$ python -q
>>> import numpy as np
>>> import numpy.linalg as la
>>> np.set_printoptions(precision=3, suppress=True, linewidth=140)
>>> F = np.load("layer12.npy")
>>> F
array([[ -2.116, -10.539, -11.053,  -0.437, -12.732],
       [  3.339,  13.481,   6.778,  -2.356,  12.474],
       [ -4.797, -15.536,   3.241,   7.093,  -8.65 ],
       [  4.731,  15.583,  -2.312,  -6.744,   9.162],
       [ -4.767, -13.393,  10.152,   9.03 ,  -3.646],
       [  4.903,  15.11 ,  -5.917,  -7.994,   6.981],
       [ -4.859, -14.113,   8.784,   8.757,  -4.832],
       [  4.906,  15.052,  -6.148,  -8.064,   6.822],
       [  4.848,  14.009,  -9.005,  -8.806,   4.649],
       [ -1.161,   0.901,  16.574,   6.228,   9.184],
       [ -3.507, -13.84 ,  -6.037,   2.784, -12.328],
       [ -4.671, -15.587,   1.598,   6.462,  -9.535],
       [ -3.215,  -6.322,  16.029,   8.714,   4.1  ],
       [  1.808,   1.254, -16.805,  -7.126,  -7.871],
       [ -3.014,  -5.559,  16.276,   8.526,   4.735],
       [ -1.038,   1.302,  16.496,   6.048,   9.41 ],
       [  4.858,  14.102,  -8.809,  -8.763,   4.812],
       [ -4.447, -11.575,  12.577,   9.31 ,  -1.18 ],
       [ -3.255,  -6.475,  15.974,   8.749,   3.97 ],
       [  3.201,   6.266, -16.049,  -8.701,  -4.148],
       [  2.899,   5.126, -16.393,  -8.411,  -5.084],
       [ -4.677, -15.588,   1.672,   6.492,  -9.497],
       [  3.263,  13.314,   7.1  ,  -2.167,  12.529],
       [ -2.193, -10.738, -10.829,  -0.274, -12.749],
       [ -3.547, -13.923,  -5.852,   2.888, -12.288],
       [ -3.476, -13.774,  -6.179,   2.703, -12.358],
       [ -4.409, -15.394,  -0.795,   5.442, -10.646],
       [ -1.213,   0.732,  16.604,   6.303,   9.087],
       [  3.993,   9.479, -14.399,  -9.248,  -1.157]])
>>> Z = F[[9, 21]].astype(float)
>>> for _ in range(4):
...     lab = la.norm(F[:, None] - Z, axis=-1).argmin(axis=1)
...     Z = np.array([F[lab == j].mean(axis=0) for j in range(2)])
... 
>>> lab
array([1, 0, 1, 0, 1, 0, 1, 0, 0, 0, 1, 1, 0, 1, 0, 0, 0, 1, 0, 1, 1, 1, 0, 1, 1, 1, 1, 0, 0])
>>> print(Z[1] - Z[0])
[ -4.205 -16.855  -8.125   3.085 -15.414]
>>> np.bincount(lab)
array([14, 15])
>>> Z
array([[  1.567,   6.765,   4.66 ,  -0.684,   6.911],
       [ -2.637, -10.09 ,  -3.465,   2.401,  -8.503]])
>>> Uu, s, VT = la.svd(F)
>>> s.round(3) + 0
array([82.485, 69.254,  0.   ,  0.   ,  0.   ])
>>> M2 = Uu[:, :2] @ np.diag(s[:2]) @ VT[:2]
>>> round(float(la.norm(F - M2, 2)), 3), round(s[2], 3)
(0.0, np.float64(0.0))
>>> la.matrix_rank(M2)
np.int64(2)
>>> np.unique(F.round(6), axis=0).shape
(29, 5)
>>> round(float(np.trace(la.pinv(F) @ F)), 3)
2.0
>>> try:
...     la.inv(F)
... except la.LinAlgError as e:
...     print(e)
... 
Last 2 dimensions of the array must be square
>>> rng = np.random.default_rng(223)
>>> M2 = F + rng.integers(-2, 3, (29, 2)) @ rng.integers(-2, 3, (2, 5))
>>> M2
array([[ -2.116, -12.539, -13.053,   1.563,  -9.732],
       [  3.339,  13.481,   6.778,  -2.356,  12.474],
       [ -4.797, -16.536,  -0.759,   5.093,  -5.65 ],
       [  4.731,  16.583,  -0.312,  -6.744,   7.162],
       [ -4.767, -14.393,   8.152,   9.03 ,  -1.646],
       [  4.903,  16.11 ,  -7.917, -11.994,   6.981],
       [ -4.859, -13.113,   6.784,   4.757,  -4.832],
       [  4.906,  14.052,  -4.148,  -4.064,   6.822],
       [  4.848,  15.009,  -7.005,  -8.806,   2.649],
       [ -1.161,  -0.099,  18.574,  10.228,   9.184],
       [ -3.507, -11.84 ,  -2.037,   2.784, -16.328],
       [ -4.671, -17.587,  -0.402,   8.462,  -6.535],
       [ -3.215,  -8.322,  14.029,  10.714,   7.1  ],
       [  1.808,   1.254, -20.805, -11.126,  -5.871],
       [ -3.014,  -5.559,  16.276,   8.526,   4.735],
       [ -1.038,   3.302,  20.496,   6.048,   5.41 ],
       [  4.858,  12.102,  -8.809,  -4.763,   6.812],
       [ -4.447, -12.575,  14.577,  13.31 ,  -1.18 ],
       [ -3.255,  -6.475,  19.974,  12.749,   1.97 ],
       [  3.201,   8.266, -10.049,  -6.701,  -9.148],
       [  2.899,   4.126, -14.393,  -4.411,  -5.084],
       [ -4.677, -13.588,   7.672,   8.492, -14.497],
       [  3.263,  15.314,   7.1  ,  -6.167,  10.529],
       [ -2.193,  -8.738, -10.829,  -4.274, -14.749],
       [ -3.547, -12.923,  -3.852,   2.888, -14.288],
       [ -3.476, -15.774, -10.179,   2.703,  -8.358],
       [ -4.409, -15.394,  -0.795,   5.442, -10.646],
       [ -1.213,  -1.268,  14.604,   8.303,  12.087],
       [  3.993,   8.479, -14.399,  -7.248,  -0.157]])
>>> np.abs(M2 - F).sum(axis=1)
array([ 9.,  0., 10.,  5.,  5.,  7.,  7.,  7.,  5.,  7., 10.,  9.,  9., 10.,  0., 10.,  8.,  7., 10., 15.,  7., 15.,  8.,  8.,  5., 10.,
        0.,  9.,  4.])
>>> M2 - F
array([[ 0., -2., -2.,  2.,  3.],
       [ 0.,  0.,  0.,  0.,  0.],
       [ 0., -1., -4., -2.,  3.],
       [ 0.,  1.,  2.,  0., -2.],
       [ 0., -1., -2.,  0.,  2.],
       [ 0.,  1., -2., -4.,  0.],
       [ 0.,  1., -2., -4.,  0.],
       [ 0., -1.,  2.,  4.,  0.],
       [ 0.,  1.,  2.,  0., -2.],
       [ 0., -1.,  2.,  4.,  0.],
       [ 0.,  2.,  4.,  0., -4.],
       [ 0., -2., -2.,  2.,  3.],
       [ 0., -2., -2.,  2.,  3.],
       [ 0.,  0., -4., -4.,  2.],
       [ 0.,  0.,  0.,  0.,  0.],
       [ 0.,  2.,  4.,  0., -4.],
       [ 0., -2.,  0.,  4.,  2.],
       [ 0., -1.,  2.,  4.,  0.],
       [ 0.,  0.,  4.,  4., -2.],
       [ 0.,  2.,  6.,  2., -5.],
       [ 0., -1.,  2.,  4.,  0.],
       [ 0.,  2.,  6.,  2., -5.],
       [ 0.,  2.,  0., -4., -2.],
       [ 0.,  2.,  0., -4., -2.],
       [ 0.,  1.,  2.,  0., -2.],
       [ 0., -2., -4.,  0.,  4.],
       [ 0.,  0.,  0.,  0.,  0.],
       [ 0., -2., -2.,  2.,  3.],
       [ 0., -1.,  0.,  2.,  1.]])
>>> print(np.round(la.svd(M2 - F, compute_uv=False), 3) + 0)
[20.596 15.742  0.     0.     0.   ]
